% python3 -q
>>> import numpy as np
>>> import numpy.linalg as la
>>> np.set_printoptions(precision=2, suppress=True, linewidth=200)
>>> mat = np.diag(20 * np.array([1, 3, 2, 3])) + np.array([[0, 1, 1, 5], [1, 3, 5, 3], [0, 0, 2, 1], [1, 5, 0, 5]])
>>> mat
array([[20,  1,  1,  5],
       [ 1, 63,  5,  3],
       [ 0,  0, 42,  1],
       [ 1,  5,  0, 65]])
>>> blk = np.stack([mat, 3 * mat, mat[::-1]])
>>> blk.shape
(3, 4, 4)
>>> blk.sum(axis=0)
array([[ 81,   9,   4,  85],
       [  4, 252,  62,  13],
       [  1,  63, 173,   7],
       [ 24,  21,   1, 265]])
>>> la.norm(blk, axis=(1, 2))
array([102.21, 306.63, 102.21])
>>> np.einsum("bij,cij->bc", blk, blk)
array([[10447, 31341,  1126],
       [31341, 94023,  3378],
       [ 1126,  3378, 10447]])
>>> gram = mat.T @ mat
>>> la.svd(mat, compute_uv=False) ** 2
array([4692.01, 3616.01, 1745.69,  393.29])
>>> np.allclose(gram, gram.T)
True
>>> (mat @ mat.T).shape
(4, 4)
>>> la.eigvalsh(gram)[::-1]
array([4692.01, 3616.01, 1745.69,  393.29])
>>> gram
array([[ 402,   88,   25,  168],
       [  88, 3995,  316,  519],
       [  25,  316, 1790,   62],
       [ 168,  519,   62, 4260]])
>>> np.trace(gram), (mat ** 2).sum()
(np.int64(10447), np.int64(10447))
>>> vals, V = la.eig(mat)
>>> np.sort(la.eigvals(mat @ mat))
array([ 395.23, 1768.38, 3576.82, 4659.58])
>>> vals
array([19.88, 68.26, 59.81, 42.05])
>>> np.sort(la.eigvals(la.inv(mat)))
array([0.01, 0.02, 0.02, 0.05])
>>> np.sort(la.eigvals(mat.T))
array([19.88, 42.05, 59.81, 68.26])
>>> np.round(mat @ V[:, 0] - vals[0] * V[:, 0], 2) + 0
array([0., 0., 0., 0.])
>>> rng = np.random.default_rng(190)
>>> labels = rng.permutation(4)
>>> labels
array([2, 3, 0, 1])
>>> B = mat[labels][:, labels]
>>> np.trace(B)
np.int64(190)
>>> np.sort(np.abs(la.eigvals(B)))
array([19.88, 42.05, 59.81, 68.26])
>>> B
array([[42,  1,  0,  0],
       [ 0, 65,  1,  5],
       [ 1,  5, 20,  1],
       [ 5,  3,  1, 63]])
>>> np.diag(B)
array([42, 65, 20, 63])
>>> Q, _ = la.qr(np.array([[-0.1, -0.3, 0.2, 1.1],
...     [-0.5, 2.0, 0.2, 0.5],
...     [1.0, -0.2, -0.8, -0.9],
...     [0.0, 0.6, -0.5, -1.1]]))
>>> V, _ = la.qr(np.array([[1.9, 0.6, 1.4], [0.2, 0.7, 0.4], [1.5, -1.1, 0.6]]))
>>> sv = 3 * 0.7 ** np.arange(3)
>>> arr = Q[:, :3] * sv @ V[:3]
>>> arr
array([[ 0.28, -0.22,  0.42],
       [ 1.47,  1.22, -1.18],
       [-1.87, -1.11, -1.78],
       [-0.78,  1.3 , -0.11]])
>>> B = arr / np.sqrt((arr ** 2).mean(axis=1, keepdims=True))
>>> B[0]
array([ 0.89, -0.68,  1.32])
>>> la.norm(B, axis=1)
array([1.73, 1.73, 1.73, 1.73])
>>> la.matrix_rank(arr - arr.mean(axis=1, keepdims=True))
np.int64(2)
>>> arr - arr.mean(axis=1, keepdims=True)
array([[ 0.12, -0.38,  0.26],
       [ 0.97,  0.72, -1.68],
       [-0.28,  0.48, -0.2 ],
       [-0.92,  1.17, -0.25]])
>>> B = np.c_[arr[:, :1] @ np.array([[2]]), np.array([4, 5, -2, 9])]
>>> B
array([[ 0.57,  4.  ],
       [ 2.95,  5.  ],
       [-3.74, -2.  ],
       [-1.57,  9.  ]])
>>> np.round(la.norm(B - arr @ la.lstsq(arr, B)[0], axis=0), 2) + 0
array([0.  , 5.79])
>>> la.matrix_rank(B)
np.int64(2)
>>> la.matrix_rank(np.c_[arr, B])
np.int64(4)
>>> la.norm(la.qr(arr)[0].T @ B, axis=0) ** 2 / ((B ** 2).sum(axis=0) + 1e-12)
array([1.  , 0.73])
>>> u, v = arr[0], arr[2]
>>> round(float(u @ v), 2)
-1.04
>>> p = (u @ v) / (u @ u) * u
>>> p
array([-0.97,  0.74, -1.43])
>>> round(la.norm(u + v) ** 2 + la.norm(u - v) ** 2, 2)
np.float64(16.39)
>>> x0 = np.array([-2, 3, 1])
>>> target = arr @ x0
>>> la.lstsq(arr, target)[0]
array([-2.,  3.,  1.])
>>> np.round(la.pinv(arr) @ arr, 2) + 0
array([[1., 0., 0.],
       [0., 1., 0.],
       [0., 0., 1.]])
>>> target = target + 0.02 * rng.normal(size=4)
>>> target
array([-0.81, -0.48, -1.39,  5.36])
>>> beta, *_ = la.lstsq(arr, target)
>>> [round(float(la.norm(la.solve(arr.T @ arr + lam * np.eye(3), arr.T @ target))), 2) for lam in (0, 1, 10, 100)]
[3.75, 2.58, 0.69, 0.08]
>>> x0 = np.array([8, -5, 7])
>>> a = np.maximum(arr @ x0, 0)
>>> np.tanh(arr @ x0)
array([ 1.  , -0.99, -1.  , -1.  ])
>>> theta = np.sort(rng.uniform(-2, 2, 25))
>>> feats = np.c_[theta, theta ** 2, theta ** 3] @ np.array([[1, 2, 0], [0, 3, 1], [5, 4, 0]])
>>> feats.round(2) + 0
array([[-29.68, -16.43,   3.15],
       [-29.56, -16.36,   3.14],
       [-26.95, -14.79,   2.94],
       [-20.33, -10.88,   2.42],
       [-19.19, -10.22,   2.32],
       [ -8.12,  -4.09,   1.25],
       [ -3.33,  -1.72,   0.64],
       [ -1.48,  -0.9 ,   0.32],
       [ -0.09,  -0.15,   0.01],
       [ -0.07,  -0.12,   0.  ],
       [ -0.03,  -0.06,   0.  ],
       [ -0.01,  -0.03,   0.  ],
       [  0.15,   0.34,   0.02],
       [  0.69,   1.48,   0.15],
       [  0.94,   1.93,   0.21],
       [  1.07,   2.16,   0.24],
       [  1.71,   3.2 ,   0.37],
       [  2.77,   4.75,   0.55],
       [  5.01,   7.75,   0.87],
       [  5.68,   8.59,   0.96],
       [  7.43,  10.77,   1.17],
       [ 17.79,  22.61,   2.2 ],
       [ 23.24,  28.51,   2.65],
       [ 33.93,  39.73,   3.45],
       [ 40.54,  46.51,   3.9 ]])
>>> Xs = feats - feats.mean(axis=0)
>>> V = la.svd(Xs)[2][:2]
>>> B = Xs - Xs @ V.T @ V
>>> (Xs @ V.T).std(axis=0)
array([22.69,  3.04])
>>> np.round(np.cov(Xs @ V.T, rowvar=False), 2) + 0
array([[536.09,   0.  ],
       [  0.  ,   9.65]])
>>> round(la.norm(B) / la.norm(Xs), 2)
np.float64(0.01)
>>> la.norm(B, axis=1).round(6).argmax()
np.int64(6)
>>> x0 = np.array([-1, -5, -3])
>>> (feats @ x0).argmax()
np.int64(0)
>>> la.norm(feats @ x0) <= la.norm(feats, 2) * la.norm(x0) + 1e-9
np.True_
>>> np.round(feats @ np.eye(3)[2], 2) + 0
array([3.15, 3.14, 2.94, 2.42, 2.32, 1.25, 0.64, 0.32, 0.01, 0.  , 0.  , 0.  , 0.02, 0.15, 0.21, 0.24, 0.37, 0.55, 0.87, 0.96, 1.17, 2.2 , 2.65, 3.45, 3.9 ])
>>> la.matrix_rank(feats)
np.int64(3)
>>> round(float(la.norm(feats)), 2)
116.46
>>> feats.shape
(25, 3)
>>> la.svd(feats, compute_uv=False)
array([114.33,  22.15,   0.72])
>>> feats.sum(axis=0)
array([  2.12, 102.59,  32.93])
>>> np.unravel_index(np.abs(feats).argmax(), feats.shape)
(np.int64(24), np.int64(1))
>>> def softmax(z):
...     e = np.exp(z - z.max(axis=-1, keepdims=True))
...     return e / e.sum(axis=-1, keepdims=True)
... 
>>> np.round(softmax(10 * feats[15]), 2) + 0
array([0., 1., 0.])
>>> softmax(feats[15])
array([0.23, 0.67, 0.1 ])
>>> scores = feats @ feats.T / np.sqrt(3)
>>> softmax(scores).round(6).argmax(axis=1)
array([ 0,  0,  0,  0,  0,  0,  0,  0,  0,  0,  0,  0, 24, 24, 24, 24, 24, 24, 24, 24, 24, 24, 24, 24, 24])
>>> m1 = np.array([[2, 1, 2, -1], [1, -4, 4, -3], [2, 4, -2, 0], [-1, -3, 0, 0]])
>>> m1
array([[ 2,  1,  2, -1],
       [ 1, -4,  4, -3],
       [ 2,  4, -2,  0],
       [-1, -3,  0,  0]])
>>> vals, V = la.eigh(m1)
>>> la.eigvalsh(m1 @ m1)
array([ 0.2 ,  1.47, 21.82, 62.51])
>>> la.eigvalsh(m1 + 3 * np.eye(4))
array([-4.91,  1.79,  3.45,  7.67])
>>> np.abs(V[:, -1]).round(6).argmax()
np.int64(0)
>>> np.round(V.T @ m1 @ V, 2) + 0
array([[-7.91,  0.  ,  0.  ,  0.  ],
       [ 0.  , -1.21,  0.  ,  0.  ],
       [ 0.  ,  0.  ,  0.45,  0.  ],
       [ 0.  ,  0.  ,  0.  ,  4.67]])
>>> la.svd(m1, compute_uv=False)
array([7.91, 4.67, 1.21, 0.45])
>>> u = np.array([1, 1])
>>> np.convolve(m1[2], u)
array([ 2,  6,  2, -2,  0])
>>> np.correlate(m1[2], m1[1], "full")
array([ -6,  -4,  14, -22,  12,  -2,   0])
>>> W0 = np.load("a.npy")
>>> W0
array([[12, 12,  3, 15],
       [12,  2,  4, 10],
       [ 3,  4,  2,  7],
       [15, 10,  7, 16]])
>>> vals, V = la.eig(W0)
>>> np.sort(la.eigvals(W0.T))
array([-6.45, -1.76,  2.2 , 38.01])
>>> M = np.load("layer10.npy")
>>> M
array([[-0.8 , -1.02,  0.3 ],
       [ 1.99,  1.77,  4.19],
       [ 2.2 ,  3.11, -3.28],
       [-2.21, -1.73, -6.61],
       [ 1.6 ,  2.01, -0.59],
       [ 0.6 ,  1.07, -2.71],
       [-0.77, -1.03,  0.33],
       [-1.02, -0.87, -2.09],
       [-0.36,  0.21, -4.8 ],
       [ 2.61,  2.89,  1.49],
       [-1.4 , -0.67, -6.87],
       [ 0.39, -0.19,  4.81],
       [ 1.03,  2.3 , -7.81],
       [-1.61, -1.99,  0.6 ],
       [-0.18,  0.12, -2.41],
       [ 0.4 ,  1.21, -5.13],
       [ 1.21,  0.84,  4.53],
       [-2.59, -2.89, -1.48],
       [-1.81, -1.88, -1.79],
       [ 2.01,  3.23, -5.64],
       [ 2.37,  2.98, -0.9 ],
       [-2.58, -2.92, -1.53]])
>>> B = np.array([[1, 1], [-3, 3], [0, -3]])
>>> np.einsum("ij->j", M)
array([  1.08,   6.55, -37.39])
>>> la.matrix_rank(np.vstack([M, B.T]))
np.int64(3)
